In [1]: import numpy as np

In [2]: np.set_printoptions(suppress=True, linewidth=200)

In [3]: mat = np.load("a.npy")

In [4]: print(mat)
[[ -7.87   7.29   7.65]
 [ -0.62   4.04   4.67]
 [  5.58 -16.81   1.13]
 [ -8.77  12.42  -1.95]
 [  3.73 -15.05 -10.85]
 [ -4.47  12.17   3.26]
 [ -7.07  -8.74   8.  ]
 [  4.64  -0.39 -12.22]
 [ -6.62   9.01  -9.18]
 [  0.68  -2.32  -0.06]
 [  0.52 -14.37  13.57]
 [ -3.14   6.44   8.58]
 [ -2.01 -14.53   3.97]
 [  4.    -0.73   8.49]
 [ -5.45   5.75   2.36]
 [  4.42   3.73   7.23]
 [ -3.69   5.28  14.68]
 [ -4.71   3.38   3.71]
 [ -0.33  -7.37   4.26]
 [ -4.82  -5.73 -10.31]]

In [5]: Z = mat[[15, 4]].astype(float)

In [6]: for _ in range(6):
   ...:     labels = np.linalg.norm(mat[:, None] - Z, axis=-1).argmin(axis=1)
   ...:     Z = np.array([mat[labels == j].mean(axis=0) for j in range(2)])
   ...: 

In [7]: print(labels)
[0 0 1 0 1 0 0 1 0 0 0 0 1 0 0 0 0 0 0 1]

In [8]: print(np.abs(Z[1] - Z[0]).argmax())
1

In [9]: print(Z.round(2))
[[ -2.87   2.4    5.02]
 [  1.42 -10.5   -5.66]]

In [10]: x0 = np.array([1, 6, 2])

In [11]: rhs = mat @ x0

In [12]: b, lr = np.zeros(3), 1 / np.linalg.norm(mat, 2) ** 2

In [13]: for i in range(3):
    ...:     b -= lr * mat.T @ (mat @ b - rhs)
    ...:     if i % 1 == 0: print(i, round(np.linalg.norm(mat @ b - rhs), 2))
    ...: 
0 43.14
1 34.86
2 28.55

In [14]: print(b.round(2))
[-0.51  5.57  1.77]

In [15]: print(np.round(np.linalg.cond(mat), 2))
2.36

In [16]: J = np.load("x.npy")

In [17]: print(J)
[[ 3 -1 -1]
 [ 0  0  0]
 [ 0  0 -1]]

In [18]: left, s, VT = np.linalg.svd(J)

In [19]: print(np.argmax(s[:-1] / (s[1:] + 1e-6)) + 1)
2

In [20]: Y = left[:, :2] @ np.diag(s[:2]) @ VT[:2]

In [21]: print(np.linalg.matrix_rank(J, rtol=0.05))
2

In [22]: print(Y.round(2) + 0)
[[ 3. -1. -1.]
 [ 0.  0.  0.]
 [ 0.  0. -1.]]

In [23]: P = np.triu(np.array([[5, 0, 2], [0, 0, 3], [3, 0, 3]]), 1) + np.eye(3)

In [24]: Y = P @ J @ np.linalg.inv(P)

In [25]: print(round(np.linalg.det(Y), 2))
0.0

In [26]: print(np.trace(Y), np.trace(J))
2.0 2

In [27]: print(np.poly(Y))
[ 1. -2. -3.  0.]

In [28]: print([round(float(x), 2) for x in np.linalg.svd(J, compute_uv=False)[:3]])
[3.33, 0.95, 0.0]

In [29]: print(np.argsort(-np.linalg.norm(J, axis=0).round(6), kind="stable")[:3])
[0 2 1]

In [30]: print(round(np.linalg.norm(J, 2) / np.linalg.norm(J), 2))
0.96

In [31]: print(np.abs(np.diag(np.linalg.qr(J)[1])) > 1e-9)
[ True False  True]

In [32]: print(np.linalg.lstsq(J[:-1].T, J[-1])[2])
1

In [33]: print(np.unique(J.round(6), axis=0).shape)
(3, 3)

In [34]: print(np.round(np.trace(np.linalg.pinv(J) @ J), 2))
2.0

In [35]: print(np.round(J @ np.linalg.pinv(J) @ J, 2) + 0)
[[ 3. -1. -1.]
 [ 0.  0.  0.]
 [ 0.  0. -1.]]

In [36]: E = np.load("data.npy")

In [37]: print(E)
[[2 3 0]
 [1 0 3]
 [2 3 0]]

In [38]: # rows 0 and 2 are equal

In [39]: P = np.triu(np.array([[1, 2, 0], [3, 0, 1], [2, 1, 1]]), 1) + np.eye(3)

In [40]: Y = P @ E @ np.linalg.inv(P)

In [41]: print(np.trace(Y), np.trace(E))
2.0 2

In [42]: print(Y)
[[ 4. -5. 11.]
 [ 3. -3.  6.]
 [ 2. -1.  1.]]

In [43]: F = np.load("test1.npy")

In [44]: print(F)
[[ -4.51  10.38  17.12]
 [  3.54  -6.62 -11.68]
 [ -4.97  -4.88  -7.41]
 [  0.14   0.08   2.14]
 [  7.16   1.68  -1.73]
 [ -5.5   -2.05  -7.37]
 [ -6.99   9.65  -9.46]
 [  3.23   4.39   3.83]
 [-14.75  -0.01   3.28]
 [ 11.41   6.86  13.57]
 [  3.8    8.4   -5.49]]

In [45]: P = F @ np.linalg.solve(F.T @ F, F.T)

In [46]: print(np.allclose(P @ P, P))
True

In [47]: print(np.round(np.diag(P), 2))
[0.49 0.23 0.11 0.01 0.12 0.1  0.65 0.06 0.44 0.4  0.39]

In [48]: print(np.linalg.matrix_rank(np.eye(11) - P))
8

In [49]: print(round(float(np.trace(P)), 2))
3.0

In [50]: labels = F[:, 0] > np.median(F[:, 0])

In [51]: u = F[labels].mean(axis=0) - F[~labels].mean(axis=0)

In [52]: print(labels.astype(int))
[0 1 0 0 1 0 0 1 0 1 1]

In [53]: print(u.round(2))
[11.92  0.75 -0.02]
